$ python -q
>>> import numpy as np
>>> np.set_printoptions(suppress=True, linewidth=120)
>>> def tidy(a):
...     return np.round(a, 1) + 0
... 
>>> arr = np.array([[0, 0, 1, 0], [0, 1, 0, 0], [0, 0, 0, 1], [1, 0, 0, 0]])
>>> Q, r_ = np.linalg.qr(arr)
>>> print(Q.T @ Q)
[[1. 0. 0. 0.]
 [0. 1. 0. 0.]
 [0. 0. 1. 0.]
 [0. 0. 0. 1.]]
>>> rng = np.random.default_rng(82)
>>> lab = rng.permutation(4)
>>> other = arr[:, lab] * rng.choice([-1, 1], 4)
>>> print(other)
[[ 0  0 -1  0]
 [ 1  0  0  0]
 [ 0  1  0  0]
 [ 0  0  0  1]]
>>> U, _, vt = np.linalg.svd(arr.T @ other)
>>> print(lab)
[1 3 2 0]
>>> print(U @ vt)
[[ 0.  0.  0.  1.]
 [ 1.  0.  0.  0.]
 [ 0.  0. -1.  0.]
 [ 0.  1.  0.  0.]]
>>> print(arr @ arr.T)
[[1 0 0 0]
 [0 1 0 0]
 [0 0 1 0]
 [0 0 0 1]]
>>> print(arr.T @ arr)
[[1 0 0 0]
 [0 1 0 0]
 [0 0 1 0]
 [0 0 0 1]]
>>> Q = arr.astype(float).copy()
>>> for j in range(4):
...     Q[:, j] -= Q[:, :j] @ (Q[:, :j].T @ Q[:, j])
...     Q[:, j] /= np.linalg.norm(Q[:, j])
... 
>>> print(Q.T @ arr)
[[1. 0. 0. 0.]
 [0. 1. 0. 0.]
 [0. 0. 1. 0.]
 [0. 0. 0. 1.]]
>>> data = np.loadtxt("x.csv", delimiter=",")
>>> print(data)
[[-1.  2.  1.  2.  0.]
 [-1. -1.  0.  1.  0.]
 [-2.  2.  0. -1.  0.]
 [-1.  2.  2.  2.  0.]
 [ 0.  0.  0.  0.  1.]]
>>> # 2 blocks once reordered
>>> vec = np.array([-2, 1, 1, 0, 0])
>>> y = data @ vec
>>> print(y)
[5. 1. 6. 6. 0.]
>>> print(tidy(np.linalg.solve(data, data[:, 3])))
[0. 0. 0. 1. 0.]
>>> print(tidy(np.linalg.solve(data, y)))
[-2.  1.  1.  0.  0.]
